$ python3 -q
>>> import numpy as np
>>> np.set_printoptions(precision=3, suppress=True, linewidth=140)
>>> F = np.loadtxt("case10.csv", delimiter=",")
>>> F
array([[  5.626,   1.679,   2.564,   1.671],
       [ -2.294,  -0.328,  -5.   ,  -7.485],
       [  1.395,   1.483,   5.   , -12.562],
       [  0.106,   2.585,   3.168,   1.218],
       [  0.279,   0.099,  -0.718,  -1.368],
       [ -4.241,  -0.995,  -1.627,   2.474],
       [  0.134,  -0.64 ,   1.989,  -4.279],
       [  1.681,  -0.415,   2.031,  -2.284],
       [ -0.333,  -1.97 ,   0.013,   5.825],
       [ -0.462,  -2.289,  -4.119,  -4.708],
       [  1.512,  -1.275,  -0.569,   7.137],
       [ -4.339,   0.401,  -3.93 ,  -1.816],
       [  6.17 ,  -0.852,   4.278,  11.062],
       [  1.578,   0.12 ,  -0.072,  -0.605],
       [  3.914,  -1.251,   0.118,   0.546]])
>>> cen = F - F.mean(axis=0)
>>> U, s, Vt = np.linalg.svd(cen, full_matrices=False)
>>> np.searchsorted(np.cumsum(s ** 2) / (s ** 2).sum(), 0.9) + 1
np.int64(2)
>>> np.linalg.matrix_rank(cen)
np.int64(4)
>>> np.round((s ** 2).sum() ** 2 / (s ** 4).sum(), 3)
np.float64(1.94)
>>> (np.sign(U[:, 0]) == np.sign(U[0, 0])).astype(int)
array([1, 0, 0, 1, 0, 1, 0, 0, 1, 0, 1, 0, 1, 0, 1])
>>> s
array([22.602, 13.982,  6.622,  3.798])
>>> np.abs(Vt[0]).argmax()
np.int64(3)
>>> np.round(cen.mean(axis=0), 3) + 0
array([0., 0., 0., 0.])
>>> np.abs(U[:, 0]).argmax()
np.int64(12)
>>> X = np.array([[0, 0, -5], [0, 4, 0], [-5, 0, -6]])
>>> X
array([[ 0,  0, -5],
       [ 0,  4,  0],
       [-5,  0, -6]])
>>> rng = np.random.default_rng(61530)
>>> A2 = X + rng.integers(-2, 3, (3, 1)) @ rng.integers(-2, 3, (1, 3))
>>> A2
array([[  2,  -2,  -3],
       [  0,   4,   0],
       [ -9,   4, -10]])
>>> A2 - X
array([[ 2, -2,  2],
       [ 0,  0,  0],
       [-4,  4, -4]])
>>> np.abs(A2 - X).sum(axis=1)
array([ 6,  0, 12])
>>> np.linalg.matrix_rank(A2 - X, tol=1e-8)
np.int64(1)
>>> np.round(np.linalg.svd(A2 - X, compute_uv=False), 3) + 0
array([7.746, 0.   , 0.   ])
>>> round(np.linalg.eigvalsh(X).min(), 3)
np.float64(-8.831)
>>> np.all(np.linalg.eigvalsh(X) > 0)
np.False_
>>> x0 = np.array([-2, 2, -1])
>>> X @ np.ones(3)
array([ -5.,   4., -11.])
>>> X @ (2 * x0)
array([10, 16, 32])
>>> (X * x0).sum(axis=1)
array([ 5,  8, 16])
>>> np.einsum("ij,j->i", X, x0)
array([ 5,  8, 16])
>>> np.linalg.norm(X @ x0) <= np.linalg.norm(X, 2) * np.linalg.norm(x0) + 1e-9
np.True_
>>> A = np.load("dump.npy")
>>> A
array([[ 1,  2, -3],
       [-3,  1, -2],
       [ 3,  3, -2],
       [-1,  1,  0],
       [-8,  5, -9]])
>>> hat = A @ np.linalg.solve(A.T @ A, A.T)
>>> np.round(np.linalg.eigvalsh(hat), 3) + 0
array([0., 0., 1., 1., 1.])
>>> np.diag(hat)
array([0.493, 0.126, 0.811, 0.665, 0.905])
>>> np.linalg.norm(A, axis=1).argmax()
np.int64(4)
>>> round(np.linalg.norm(A, 1), 3), round(float(np.linalg.norm(A, np.inf)), 3)
(np.float64(16.0), 22.0)
>>> round(float(np.linalg.norm(A) ** 2 / np.linalg.norm(A, 2) ** 2), 3)
1.171
>>> Q = A.astype(float).copy()
>>> for j in range(3):
...     Q[:, j] -= Q[:, :j] @ (Q[:, :j].T @ Q[:, j])
...     Q[:, j] /= np.linalg.norm(Q[:, j])
... 
>>> np.round(Q.T @ Q, 3) + 0
array([[1., 0., 0.],
       [0., 1., 0.],
       [0., 0., 1.]])
>>> A2 = A[0, 0] * A[1:] - np.outer(A[1:, 0], A[0])
>>> A2
array([[  0,   7, -11],
       [  0,  -3,   7],
       [  0,   3,  -3],
       [  0,  21, -33]])
>>> np.linalg.matrix_rank(A2), np.linalg.matrix_rank(A)
(np.int64(2), np.int64(3))
>>> feats = np.load("sample4.npy")
>>> feats
array([[ 8.289,  2.549,  3.68 ],
       [-3.4  , -2.98 ,  0.215],
       [ 7.608,  1.642,  2.79 ],
       [ 8.754,  2.827,  3.299],
       [-1.905, -2.71 , -0.113],
       [ 8.694,  2.804,  1.574],
       [10.662,  4.526,  3.958],
       [ 6.509,  3.378,  3.176],
       [ 7.271,  1.725,  2.311],
       [-3.385, -4.411,  1.054],
       [ 6.454,  2.434,  2.654],
       [ 7.513,  3.496,  3.132],
       [ 9.687,  2.482,  2.098],
       [ 7.505,  4.441,  4.205],
       [-0.622, -2.765, -1.6  ],
       [ 9.066,  2.324,  3.073],
       [-3.328, -2.348,  0.629]])
>>> A2 = np.c_[A[:, :1] @ np.array([[0]]), np.array([3, 3, 1, 0, 1])]
>>> A2
array([[0, 3],
       [0, 3],
       [0, 1],
       [0, 0],
       [0, 1]])
>>> np.linalg.norm(np.linalg.qr(A)[0].T @ A2, axis=0) ** 2 / ((A2 ** 2).sum(axis=0) + 1e-12)
array([0.   , 0.424])
>>> U, s, Vt = np.linalg.svd(A2)
>>> vecs = Vt[:(s > 1e-8).sum()]
>>> x0 = A2[4] + -1 * A2[3] + rng.integers(2) * np.eye(2)[1]
>>> x0
array([0., 1.])
>>> vecs.T @ vecs
array([[0., 0.],
       [0., 1.]])
>>> np.allclose(vecs.T @ vecs @ x0, x0)
True
>>> np.diag(vecs.T @ vecs)
array([0., 1.])
>>> round(float(np.linalg.norm(x0 - vecs.T @ vecs @ x0)), 3)
0.0
>>> mat = np.array([[0.2, 0.0, 0.9], [-0.4, 0.0, -1.2], [-0.3, -0.8, 0.3]])
>>> mat[:, 0] *= 10
>>> mat
array([[ 2. ,  0. ,  0.9],
       [-4. ,  0. , -1.2],
       [-3. , -0.8,  0.3]])
>>> A2 = mat / np.linalg.norm(mat, axis=1, keepdims=True)
>>> C2 = A2 @ A2.T
>>> (np.abs(C2) > 0.9).astype(int)
array([[1, 1, 0],
       [1, 1, 0],
       [0, 0, 1]])
>>> r0 = np.array([5, 5])
>>> np.polyval(r0, mat[0])
array([15. ,  5. ,  9.5])
>>> np.cross(mat[0, :3], mat[1, :3])
array([-0. , -1.2,  0. ])
>>> np.linalg.norm(mat, axis=1).argmax()
np.int64(1)
>>> round(float(np.linalg.det(mat)), 3)
0.96
>>> np.trace(mat)
np.float64(2.3)
>>> mat @ mat
array([[ 1.3 , -0.72,  2.07],
       [-4.4 ,  0.96, -3.96],
       [-3.7 , -0.24, -1.65]])
>>> np.sort(np.abs(np.linalg.eigvals(mat)))
array([0.881, 1.044, 1.044])
>>> np.linalg.matrix_power(mat, 4)
array([[-2.801, -2.124,  2.127],
       [ 4.708,  5.04 , -6.376],
       [ 2.351,  2.83 , -3.986]])
>>> (mat + mat.T) / 2
array([[ 2.  , -2.  , -1.05],
       [-2.  ,  0.  , -1.  ],
       [-1.05, -1.  ,  0.3 ]])
>>> round(float(np.abs(np.linalg.eigvals(mat)).max()), 3)
1.044
>>> np.allclose(mat, mat.T)
False
>>> U, s, Vt = np.linalg.svd(mat, full_matrices=False)
>>> np.cumsum(s ** 2) / np.sum(s ** 2)
array([0.949, 0.999, 1.   ])
>>> np.abs(U[:, 0]).round(6).argmax()
np.int64(1)
>>> round(float(np.sqrt((s ** 2).sum())), 3), round(float(np.linalg.norm(mat)), 3)
(5.655, 5.655)
>>> np.abs(Vt[0])
array([0.977, 0.077, 0.198])
>>> np.round(U.T @ U, 3) + 0
array([[1., 0., 0.],
       [0., 1., 0.],
       [0., 0., 1.]])
>>> data = np.loadtxt("mat.csv", delimiter=",")
>>> data.round(3) + 0
array([[-0.359, -0.437, -0.321,  0.14 , -0.28 ,  0.681,  0.123],
       [-0.439, -0.188,  0.145, -0.81 , -0.125, -0.125, -0.25 ],
       [ 0.08 , -0.297, -0.34 ,  0.278, -0.43 , -0.437, -0.58 ],
       [ 0.559, -0.353, -0.276, -0.298,  0.5  ,  0.257, -0.287],
       [ 0.479,  0.423, -0.071, -0.314, -0.63 ,  0.301, -0.02 ],
       [-0.359,  0.617, -0.456,  0.03 ,  0.275,  0.175, -0.419],
       [ 0.   ,  0.   , -0.687, -0.241,  0.   , -0.378,  0.572]])
>>> x0 = np.array([1, -3, 3, 3, 0, 0, 2])
>>> round(np.linalg.det(data), 3)
np.float64(1.0)
>>> np.round(np.linalg.inv(data), 3) + 0
array([[-0.359, -0.439,  0.08 ,  0.559,  0.479, -0.359,  0.   ],
       [-0.437, -0.188, -0.297, -0.353,  0.423,  0.617,  0.   ],
       [-0.321,  0.145, -0.34 , -0.276, -0.071, -0.456, -0.687],
       [ 0.14 , -0.81 ,  0.278, -0.298, -0.314,  0.03 , -0.241],
       [-0.28 , -0.125, -0.43 ,  0.5  , -0.63 ,  0.275,  0.   ],
       [ 0.681, -0.125, -0.437,  0.257,  0.301,  0.175, -0.378],
       [ 0.123, -0.25 , -0.58 , -0.287, -0.02 , -0.419,  0.572]])
>>> np.round(data.T @ (data @ x0), 3) + 0
array([ 1., -3.,  3.,  3.,  0.,  0.,  2.])
>>> np.sort(np.abs(np.degrees(np.angle(np.linalg.eigvals(data)))))
array([  0.   ,  49.605,  49.605, 134.232, 134.232, 170.058, 170.058])
>>> [p for p in range(1, 25) if np.allclose(np.linalg.matrix_power(data, p), np.eye(7))]
[]
>>> 7 - np.linalg.matrix_rank(data - np.eye(7), tol=1e-8)
np.int64(1)
>>> round(float(np.linalg.norm(x0)), 3), round(float(np.linalg.norm(data @ x0)), 3)
(5.657, 5.657)
